$ python3 -q
>>> import numpy as np
>>> np.set_printoptions(precision=2, suppress=True, linewidth=200, legacy="1.25")
>>> rd = lambda a: np.round(a, 2) + 0
>>> feats = np.load("run2.npy")
>>> feats
array([[ 0, -2,  0,  0],
       [ 2,  0,  0, -2],
       [ 0,  0,  0,  2],
       [ 0,  2, -2,  0]])
>>> # skew, so no eigenvalue has a real part
>>> vec = np.array([1, -2, 2, -2])
>>> feats @ vec
array([ 4,  6, -4, -8])
>>> (feats * vec).sum(axis=1)
array([ 4,  6, -4, -8])
>>> (feats @ vec).argmax()
1
>>> feats @ (2 * vec)
array([  8,  12,  -8, -16])
>>> feats @ np.ones(4)
array([-2.,  0.,  2.,  0.])
>>> mat = np.loadtxt("a.csv", delimiter=",")
>>> mat
array([[2., 0., 0.],
       [0., 2., 0.],
       [0., 0., 1.]])
>>> # triangular
>>> mat @ mat.T
array([[4., 0., 0.],
       [0., 4., 0.],
       [0., 0., 1.]])
>>> mat.T @ mat
array([[4., 0., 0.],
       [0., 4., 0.],
       [0., 0., 1.]])
>>> rd(np.linalg.svd(mat, compute_uv=False))
array([2., 2., 1.])
>>> J = np.loadtxt("w.csv", delimiter=",")
>>> J
array([[-2., -2.,  1.],
       [-2., -2.,  1.],
       [ 4.,  4., -2.],
       [ 4.,  4., -2.],
       [-2., -2.,  1.]])
>>> # row 1 repeats row 0
>>> J.mean(axis=0)
array([ 0.4,  0.4, -0.2])
>>> rd(np.linalg.norm(J))
9.95
>>> np.unravel_index(np.abs(J).argmax(), J.shape)
(2, 0)
>>> np.count_nonzero(J)
15
>>> J.sum(axis=0)
array([ 2.,  2., -1.])
>>> np.abs(J).max()
4.0
>>> J[:, 3]
Traceback (most recent call last):
  File "<python-input-27>", line 1, in <module>
    J[:, 3]
    ~^^^^^^
IndexError: index 3 is out of bounds for axis 1 with size 3
>>> J - J[0]
array([[ 0.,  0.,  0.],
       [ 0.,  0.,  0.],
       [ 6.,  6., -3.],
       [ 6.,  6., -3.],
       [ 0.,  0.,  0.]])
>>> rd(np.linalg.svd(J, compute_uv=False))
array([9.95, 0.  , 0.  ])
>>> np.argsort(-np.linalg.norm(J, axis=0).round(6), kind="stable")[:3]
array([0, 1, 2])
>>> np.linalg.matrix_rank(J, rtol=0.1)
1
>>> rk = np.linalg.matrix_rank(J)
>>> rk
1
>>> ns = np.linalg.svd(J)[2][rk:].T
>>> rd(J @ ns)
array([[0., 0.],
       [0., 0.],
       [0., 0.],
       [0., 0.],
       [0., 0.]])
>>> ns.shape
(3, 2)
>>> [int(np.linalg.matrix_rank(np.delete(J, i, axis=0))) for i in range(5)]
[1, 1, 1, 1, 1]
>>> np.linalg.matrix_rank(J.T @ J), np.linalg.matrix_rank(J @ J.T)
(1, 1)
>>> [int(np.linalg.matrix_rank(J[:i])) for i in range(1, len(J) + 1)]
[1, 1, 1, 1, 1]
>>> f, r1 = J[3], J[2]
>>> f @ r1
36.0
>>> p = (f @ r1) / (f @ f) * f
>>> np.outer(f, r1)
array([[16., 16., -8.],
       [16., 16., -8.],
       [-8., -8.,  4.]])
>>> rd(np.linalg.norm(f + r1) ** 2 + np.linalg.norm(f - r1) ** 2)
144.0
>>> U, s, VT = np.linalg.svd(J)
>>> evecs = VT[:(s > 1e-8).sum()]
>>> rng = np.random.default_rng(36)
>>> vec = J[3] + -3 * J[1] + rng.integers(2) * np.eye(3)[2]
>>> vec
array([10., 10., -5.])
>>> rd(evecs.T @ evecs)
array([[ 0.44,  0.44, -0.22],
       [ 0.44,  0.44, -0.22],
       [-0.22, -0.22,  0.11]])
>>> np.linalg.matrix_rank(np.vstack([J, vec]))
1
>>> np.allclose(evecs.T @ evecs @ vec, vec)
True
>>> rd(np.diag(evecs.T @ evecs))
array([0.44, 0.44, 0.11])
